% ipython --no-banner

In [1]: import numpy as np

In [2]: np.set_printoptions(precision=3, suppress=True, linewidth=120)

In [3]: def rnd(a):
   ...:     return np.round(a, 3) + 0
   ...: 

In [4]: E = np.load("arr.npy")

In [5]: rnd(E)
Out[5]: 
array([[ 0.969,  0.092, -0.031, -0.092,  0.092,  0.031, -0.154, -0.031, -0.092],
       [ 0.092,  0.723,  0.092,  0.277, -0.277, -0.092,  0.462,  0.092,  0.277],
       [-0.031,  0.092,  0.969, -0.092,  0.092,  0.031, -0.154, -0.031, -0.092],
       [-0.092,  0.277, -0.092,  0.723,  0.277,  0.092, -0.462, -0.092, -0.277],
       [ 0.092, -0.277,  0.092,  0.277,  0.723, -0.092,  0.462,  0.092,  0.277],
       [ 0.031, -0.092,  0.031,  0.092, -0.092,  0.969,  0.154,  0.031,  0.092],
       [-0.154,  0.462, -0.154, -0.462,  0.462,  0.154,  0.231, -0.154, -0.462],
       [-0.031,  0.092, -0.031, -0.092,  0.092,  0.031, -0.154,  0.969, -0.092],
       [-0.092,  0.277, -0.092, -0.277,  0.277,  0.092, -0.462, -0.092,  0.723]])

In [6]: evals, V = np.linalg.eigh(E)

In [7]: rnd(np.linalg.svd(E, compute_uv=False))
Out[7]: array([1., 1., 1., 1., 1., 1., 1., 1., 1.])

In [8]: rnd(V.T @ E @ V)
Out[8]: 
array([[-1.,  0.,  0.,  0.,  0.,  0.,  0.,  0.,  0.],
       [ 0.,  1.,  0.,  0.,  0.,  0.,  0.,  0.,  0.],
       [ 0.,  0.,  1.,  0.,  0.,  0.,  0.,  0.,  0.],
       [ 0.,  0.,  0.,  1.,  0.,  0.,  0.,  0.,  0.],
       [ 0.,  0.,  0.,  0.,  1.,  0.,  0.,  0.,  0.],
       [ 0.,  0.,  0.,  0.,  0.,  1.,  0.,  0.,  0.],
       [ 0.,  0.,  0.,  0.,  0.,  0.,  1.,  0.,  0.],
       [ 0.,  0.,  0.,  0.,  0.,  0.,  0.,  1.,  0.],
       [ 0.,  0.,  0.,  0.,  0.,  0.,  0.,  0.,  1.]])

In [9]: (evals > 1e-8).sum(), (evals < -1e-8).sum()
Out[9]: (np.int64(8), np.int64(1))

In [10]: u = np.array([-2, -2, 1])

In [11]: rnd(np.polyval(u, E[8]))
Out[11]: array([ 1.168,  0.293,  1.168,  1.4  ,  0.293,  0.798,  1.497,  1.168, -1.492])

In [12]: np.cross(E[8, :3], E[5, :3])
Out[12]: array([0., 0., 0.])

In [13]: rnd(np.convolve(E[8], u))
Out[13]: array([ 0.185, -0.369, -0.462,  1.015, -0.092, -1.015,  1.015,  1.2  , -1.723, -1.538,  0.723])

In [14]: rnd(np.linalg.norm(E, axis=0))
Out[14]: array([1., 1., 1., 1., 1., 1., 1., 1., 1.])

In [15]: rnd(E.T @ E)
Out[15]: 
array([[1., 0., 0., 0., 0., 0., 0., 0., 0.],
       [0., 1., 0., 0., 0., 0., 0., 0., 0.],
       [0., 0., 1., 0., 0., 0., 0., 0., 0.],
       [0., 0., 0., 1., 0., 0., 0., 0., 0.],
       [0., 0., 0., 0., 1., 0., 0., 0., 0.],
       [0., 0., 0., 0., 0., 1., 0., 0., 0.],
       [0., 0., 0., 0., 0., 0., 1., 0., 0.],
       [0., 0., 0., 0., 0., 0., 0., 1., 0.],
       [0., 0., 0., 0., 0., 0., 0., 0., 1.]])

In [16]: rnd(E[:, 8] @ E[:, 4])
Out[16]: np.float64(0.0)

In [17]: rnd(E @ E.T)
Out[17]: 
array([[1., 0., 0., 0., 0., 0., 0., 0., 0.],
       [0., 1., 0., 0., 0., 0., 0., 0., 0.],
       [0., 0., 1., 0., 0., 0., 0., 0., 0.],
       [0., 0., 0., 1., 0., 0., 0., 0., 0.],
       [0., 0., 0., 0., 1., 0., 0., 0., 0.],
       [0., 0., 0., 0., 0., 1., 0., 0., 0.],
       [0., 0., 0., 0., 0., 0., 1., 0., 0.],
       [0., 0., 0., 0., 0., 0., 0., 1., 0.],
       [0., 0., 0., 0., 0., 0., 0., 0., 1.]])

In [18]: rnd(np.linalg.svd(E, compute_uv=False))
Out[18]: array([1., 1., 1., 1., 1., 1., 1., 1., 1.])

In [19]: gram = E.T @ E

In [20]: (E @ E.T).shape
Out[20]: (9, 9)

In [21]: rnd(np.linalg.svd(E, compute_uv=False) ** 2)
Out[21]: array([1., 1., 1., 1., 1., 1., 1., 1., 1.])

In [22]: np.linalg.matrix_rank(gram)
Out[22]: np.int64(9)

In [23]: np.allclose(gram, gram.T)
Out[23]: True

In [24]: rnd(gram)
Out[24]: 
array([[1., 0., 0., 0., 0., 0., 0., 0., 0.],
       [0., 1., 0., 0., 0., 0., 0., 0., 0.],
       [0., 0., 1., 0., 0., 0., 0., 0., 0.],
       [0., 0., 0., 1., 0., 0., 0., 0., 0.],
       [0., 0., 0., 0., 1., 0., 0., 0., 0.],
       [0., 0., 0., 0., 0., 1., 0., 0., 0.],
       [0., 0., 0., 0., 0., 0., 1., 0., 0.],
       [0., 0., 0., 0., 0., 0., 0., 1., 0.],
       [0., 0., 0., 0., 0., 0., 0., 0., 1.]])

In [25]: rnd(np.linalg.eigvalsh(E).min())
Out[25]: np.float64(-1.0)

In [26]: F = np.cumsum(np.array([[2, 1, 0, 2, 4, 0, 3, 4, 4, 2, 0, 1, 2],
    ...:     [0, 2, 1, 0, 1, 2, 4, 1, 5, 4, 3, 5, 3],
    ...:     [4, 0, 5, 0, 5, 5, 0, 4, 1, 3, 0, 2, 1],
    ...:     [4, 1, 5, 1, 3, 4, 4, 5, 1, 0, 4, 4, 5],
    ...:     [1, 2, 1, 5, 2, 2, 3, 1, 2, 4, 1, 2, 5],
    ...:     [0, 5, 1, 4, 4, 2, 0, 0, 4, 0, 5, 5, 5],
    ...:     [5, 1, 1, 0, 1, 2, 3, 2, 1, 2, 0, 0, 5],
    ...:     [0, 1, 1, 0, 5, 2, 3, 2, 0, 4, 3, 4, 2],
    ...:     [1, 0, 3, 1, 4, 1, 1, 1, 1, 2, 1, 0, 5],
    ...:     [2, 2, 3, 4, 0, 0, 0, 0, 3, 0, 2, 4, 0]]), axis=0)

In [27]: F
Out[27]: 
array([[ 2,  1,  0,  2,  4,  0,  3,  4,  4,  2,  0,  1,  2],
       [ 2,  3,  1,  2,  5,  2,  7,  5,  9,  6,  3,  6,  5],
       [ 6,  3,  6,  2, 10,  7,  7,  9, 10,  9,  3,  8,  6],
       [10,  4, 11,  3, 13, 11, 11, 14, 11,  9,  7, 12, 11],
       [11,  6, 12,  8, 15, 13, 14, 15, 13, 13,  8, 14, 16],
       [11, 11, 13, 12, 19, 15, 14, 15, 17, 13, 13, 19, 21],
       [16, 12, 14, 12, 20, 17, 17, 17, 18, 15, 13, 19, 26],
       [16, 13, 15, 12, 25, 19, 20, 19, 18, 19, 16, 23, 28],
       [17, 13, 18, 13, 29, 20, 21, 20, 19, 21, 17, 23, 33],
       [19, 15, 21, 17, 29, 20, 21, 20, 22, 21, 19, 27, 33]])

In [28]: np.argsort(-np.linalg.norm(F, axis=0).round(6), kind="stable")[:3]
Out[28]: array([12,  4, 11])

In [29]: np.linalg.cond(F) > 100
Out[29]: np.False_

In [30]: W1 = np.array([[1, -2, -2, 2, 0],
    ...:     [-2, 1, 1, 1, -1],
    ...:     [2, 0, 1, 0, 2],
    ...:     [1, -1, 1, -2, 1],
    ...:     [0, 0, 2, 2, -2],
    ...:     [2, 1, 2, 2, 0],
    ...:     [1, -1, -2, -2, 0],
    ...:     [1, -1, 1, 0, 0],
    ...:     [1, -1, -2, 1, 0],
    ...:     [0, -2, -1, -1, 0],
    ...:     [-1, 1, 2, 2, -1],
    ...:     [-1, 2, 1, -1, 0],
    ...:     [-1, -2, 2, 0, 2]])

In [31]: beta = np.array([-1, -1, -1, -2, 0])

In [32]: act = np.maximum(F @ W1 + beta, 0)

In [33]: act
Out[33]: 
array([[  9,   0,   0,   2,   0],
       [ 10,   0,   4,   4,   0],
       [ 36,   0,  24,  28,   0],
       [ 54,   0,  54,  46,  10],
       [ 60,   0,  69,  40,  20],
       [ 49,   0, 108,  58,  18],
       [ 59,   0, 108,  68,  27],
       [ 59,   0, 130,  75,  19],
       [ 66,   0, 149,  84,  27],
       [ 71,   0, 156,  85,  33]])

In [34]: (act > 0).astype(int)
Out[34]: 
array([[1, 0, 0, 1, 0],
       [1, 0, 1, 1, 0],
       [1, 0, 1, 1, 0],
       [1, 0, 1, 1, 1],
       [1, 0, 1, 1, 1],
       [1, 0, 1, 1, 1],
       [1, 0, 1, 1, 1],
       [1, 0, 1, 1, 1],
       [1, 0, 1, 1, 1],
       [1, 0, 1, 1, 1]])

In [35]: basis = np.array([[3, 0], [2, 0], [3, 2], [2, 0], [1, 1]])

In [36]: act @ basis
Out[36]: 
array([[ 31,   0],
       [ 50,   8],
       [236,  48],
       [426, 118],
       [487, 158],
       [605, 234],
       [664, 243],
       [736, 279],
       [840, 325],
       [884, 345]])

In [37]: (act @ basis).round(6).argmax(axis=1)
Out[37]: array([0, 0, 0, 0, 0, 0, 0, 0, 0, 0])

In [38]: M = np.loadtxt("x.csv", delimiter=",")

In [39]: rnd(M)
Out[39]: 
array([[0.263, 0.158, 0.053, 0.263, 0.105, 0.   , 0.053, 0.105],
       [0.154, 0.154, 0.038, 0.077, 0.115, 0.192, 0.154, 0.115],
       [0.125, 0.   , 0.312, 0.25 , 0.062, 0.   , 0.062, 0.188],
       [0.143, 0.071, 0.107, 0.179, 0.036, 0.179, 0.107, 0.179],
       [0.211, 0.211, 0.053, 0.211, 0.316, 0.   , 0.   , 0.   ],
       [0.   , 0.   , 0.   , 0.111, 0.111, 0.111, 0.333, 0.333],
       [0.   , 0.   , 0.   , 0.25 , 0.333, 0.083, 0.083, 0.25 ],
       [0.   , 0.125, 0.208, 0.167, 0.042, 0.208, 0.083, 0.167]])

In [40]: t3 = np.stack([M, -3 * M, M[::-1]])

In [41]: np.linalg.matrix_rank(t3)
Out[41]: array([8, 8, 8])

In [42]: t3.shape
Out[42]: (3, 8, 8)

In [43]: rnd(np.sort(np.abs(np.linalg.eigvals(M)))[::-1])
Out[43]: array([1.   , 0.36 , 0.253, 0.253, 0.18 , 0.18 , 0.077, 0.017])

In [44]: rnd(np.linalg.matrix_power(M, 100))
Out[44]: 
array([[0.111, 0.093, 0.103, 0.188, 0.13 , 0.106, 0.105, 0.164],
       [0.111, 0.093, 0.103, 0.188, 0.13 , 0.106, 0.105, 0.164],
       [0.111, 0.093, 0.103, 0.188, 0.13 , 0.106, 0.105, 0.164],
       [0.111, 0.093, 0.103, 0.188, 0.13 , 0.106, 0.105, 0.164],
       [0.111, 0.093, 0.103, 0.188, 0.13 , 0.106, 0.105, 0.164],
       [0.111, 0.093, 0.103, 0.188, 0.13 , 0.106, 0.105, 0.164],
       [0.111, 0.093, 0.103, 0.188, 0.13 , 0.106, 0.105, 0.164],
       [0.111, 0.093, 0.103, 0.188, 0.13 , 0.106, 0.105, 0.164]])

In [45]: rnd(M @ np.ones(8))
Out[45]: array([1., 1., 1., 1., 1., 1., 1., 1.])

In [46]: pr = np.eye(8)[5]

In [47]: for _ in range(6):
    ...:     pr = pr @ M
    ...:     print(pr.round(3))
    ...: 
[0.    0.    0.    0.111 0.111 0.111 0.333 0.333]
[0.039 0.073 0.087 0.194 0.176 0.129 0.104 0.196]
[0.097 0.093 0.103 0.183 0.138 0.113 0.108 0.166]
[0.108 0.092 0.102 0.187 0.133 0.106 0.106 0.165]
[0.11  0.093 0.103 0.188 0.131 0.106 0.104 0.164]
[0.111 0.093 0.103 0.188 0.13  0.106 0.105 0.164]

In [48]: B = np.inv(M)
AttributeError: module 'numpy' has no attribute 'inv'


In [49]: B = np.linalg.inv(M)

In [50]: rnd(M @ B)
Out[50]: 
array([[1., 0., 0., 0., 0., 0., 0., 0.],
       [0., 1., 0., 0., 0., 0., 0., 0.],
       [0., 0., 1., 0., 0., 0., 0., 0.],
       [0., 0., 0., 1., 0., 0., 0., 0.],
       [0., 0., 0., 0., 1., 0., 0., 0.],
       [0., 0., 0., 0., 0., 1., 0., 0.],
       [0., 0., 0., 0., 0., 0., 1., 0.],
       [0., 0., 0., 0., 0., 0., 0., 1.]])

In [51]: rnd(np.linalg.cond(M))
Out[51]: np.float64(130.011)

In [52]: rnd(np.linalg.inv(B))
Out[52]: 
array([[0.263, 0.158, 0.053, 0.263, 0.105, 0.   , 0.053, 0.105],
       [0.154, 0.154, 0.038, 0.077, 0.115, 0.192, 0.154, 0.115],
       [0.125, 0.   , 0.312, 0.25 , 0.063, 0.   , 0.063, 0.187],
       [0.143, 0.071, 0.107, 0.179, 0.036, 0.179, 0.107, 0.179],
       [0.211, 0.211, 0.053, 0.211, 0.316, 0.   , 0.   , 0.   ],
       [0.   , 0.   , 0.   , 0.111, 0.111, 0.111, 0.333, 0.333],
       [0.   , 0.   , 0.   , 0.25 , 0.333, 0.083, 0.083, 0.25 ],
       [0.   , 0.125, 0.208, 0.167, 0.042, 0.208, 0.083, 0.167]])

In [53]: rnd(np.linalg.det(M) * np.linalg.det(B))
Out[53]: np.float64(1.0)

In [54]: M.inv()
AttributeError: 'numpy.ndarray' object has no attribute 'inv'


In [55]: rnd(np.sort(np.abs(np.linalg.eigvals(M))))
Out[55]: array([0.017, 0.077, 0.18 , 0.18 , 0.253, 0.253, 0.36 , 1.   ])

In [56]: rnd(np.linalg.det(M))
Out[56]: np.float64(0.0)

In [57]: rnd(np.abs(np.linalg.eigvals(M)).max())
Out[57]: np.float64(1.0)

In [58]: np.allclose(M, M.T)
Out[58]: False

In [59]: np.allclose(M @ M.T, M.T @ M)
Out[59]: False

In [60]: Q, R = np.linalg.qr(M)

In [61]: np.allclose(R.T @ R, M.T @ M)
Out[61]: True

In [62]: rnd(np.abs(np.diag(R)))
Out[62]: array([0.416, 0.176, 0.343, 0.286, 0.2  , 0.238, 0.228, 0.012])

In [63]: np.trace(Q @ Q.T)
Out[63]: np.float64(8.0)

In [64]: data = np.load("mat.npy")

In [65]: data
Out[65]: 
array([[ 0.253, -0.498,  1.064,  0.03 ,  0.864],
       [-0.186, -0.278, -0.133, -0.367,  0.486],
       [-0.3  , -0.475,  0.526,  0.605,  0.653],
       [-0.437,  0.41 , -0.341,  0.57 ,  0.035],
       [-0.029, -0.883,  0.302,  0.481,  0.597],
       [ 0.167,  0.045,  0.342, -0.096,  0.036],
       [-0.188, -1.153,  0.426, -1.063, -0.099],
       [ 0.11 , -0.324, -0.259,  0.269, -0.253],
       [ 0.117, -0.47 , -0.232,  0.12 ,  0.43 ],
       [-0.111, -0.961,  0.113, -0.666,  0.33 ],
       [ 0.355,  0.252, -0.285, -1.   ,  0.401],
       [-0.172,  0.445, -0.563,  0.251, -0.877],
       [-0.027, -0.191,  0.367, -1.15 ,  1.011],
       [-0.123, -0.028,  0.188,  0.426,  0.046],
       [-0.012,  0.226, -0.041, -0.206,  0.086]])

In [66]: Ac = (data - data.mean(axis=0)) / data.std(axis=0)

In [67]: rnd(Ac.std(axis=0))
Out[67]: array([1., 1., 1., 1., 1.])

In [68]: beta = np.linalg.lstsq(np.delete(Ac, 4, axis=1), Ac[:, 4])[0]

In [69]: np.abs(beta).argmax()
Out[69]: np.int64(2)

In [70]: rnd(beta)
Out[70]: array([ 0.085, -0.03 ,  0.572, -0.144])

In [71]: m1 = np.array([[-1.4, 0.6, 1.7, 1.8, 0.7, -2.3, 1.1],
    ...:     [0.2, -0.3, 1.2, 1.2, -1.7, 0.0, 0.5],
    ...:     [-0.1, -1.5, 0.9, 1.4, -1.5, 1.3, 0.6],
    ...:     [0.8, 0.5, -0.5, -0.5, 0.1, 1.7, -0.6],
    ...:     [-0.4, -0.3, 0.9, -1.3, 0.0, -0.8, 0.2],
    ...:     [0.4, -0.8, 0.0, -0.3, 0.6, 0.0, -0.7],
    ...:     [-1.1, 1.4, 1.1, -1.7, -0.7, 0.7, 0.4],
    ...:     [-0.7, -0.9, 1.0, 1.1, -1.3, -0.4, 0.6],
    ...:     [-0.4, -0.8, 1.5, 1.1, -0.4, -2.4, 0.4],
    ...:     [-0.6, -1.4, -0.9, -0.7, 2.7, -0.2, -0.2],
    ...:     [1.5, 1.8, 0.9, -0.5, -2.4, 0.5, 0.2],
    ...:     [0.5, 0.9, -0.1, -0.2, 1.0, -1.4, -1.2]])

In [72]: rng = np.random.default_rng(517031)

In [73]: m1[:, 4] = 5 * m1[:, 6] + 0.3 * rng.normal(size=12)

In [74]: rnd(m1)
Out[74]: 
array([[-1.4  ,  0.6  ,  1.7  ,  1.8  ,  6.074, -2.3  ,  1.1  ],
       [ 0.2  , -0.3  ,  1.2  ,  1.2  ,  2.444,  0.   ,  0.5  ],
       [-0.1  , -1.5  ,  0.9  ,  1.4  ,  3.244,  1.3  ,  0.6  ],
       [ 0.8  ,  0.5  , -0.5  , -0.5  , -2.953,  1.7  , -0.6  ],
       [-0.4  , -0.3  ,  0.9  , -1.3  ,  0.702, -0.8  ,  0.2  ],
       [ 0.4  , -0.8  ,  0.   , -0.3  , -3.811,  0.   , -0.7  ],
       [-1.1  ,  1.4  ,  1.1  , -1.7  ,  2.372,  0.7  ,  0.4  ],
       [-0.7  , -0.9  ,  1.   ,  1.1  ,  2.463, -0.4  ,  0.6  ],
       [-0.4  , -0.8  ,  1.5  ,  1.1  ,  1.928, -2.4  ,  0.4  ],
       [-0.6  , -1.4  , -0.9  , -0.7  , -1.808, -0.2  , -0.2  ],
       [ 1.5  ,  1.8  ,  0.9  , -0.5  ,  1.11 ,  0.5  ,  0.2  ],
       [ 0.5  ,  0.9  , -0.1  , -0.2  , -5.655, -1.4  , -1.2  ]])

In [75]: vec = np.array([5, -3, 2, -5, -4, -1, 2])

In [76]: rhs = m1 @ vec

In [77]: rnd(np.linalg.solve(m1.T @ m1, m1.T @ rhs))
Out[77]: array([ 5., -3.,  2., -5., -4., -1.,  2.])

In [78]: rnd(np.linalg.pinv(m1) @ m1)
Out[78]: 
array([[1., 0., 0., 0., 0., 0., 0.],
       [0., 1., 0., 0., 0., 0., 0.],
       [0., 0., 1., 0., 0., 0., 0.],
       [0., 0., 0., 1., 0., 0., 0.],
       [0., 0., 0., 0., 1., 0., 0.],
       [0., 0., 0., 0., 0., 1., 0.],
       [0., 0., 0., 0., 0., 0., 1.]])

In [79]: rhs = rhs + 0.3 * rng.normal(size=12)

In [80]: rnd(rhs)
Out[80]: array([-33.637, -10.592, -13.942,  12.904,   5.417,  20.003,  -8.888, -12.968,  -6.528,   9.739,   1.783,  22.394])

In [81]: beta, *_ = np.linalg.lstsq(m1, rhs)

In [82]: rnd(m1.T @ (rhs - m1 @ beta))
Out[82]: array([0., 0., 0., 0., 0., 0., 0.])
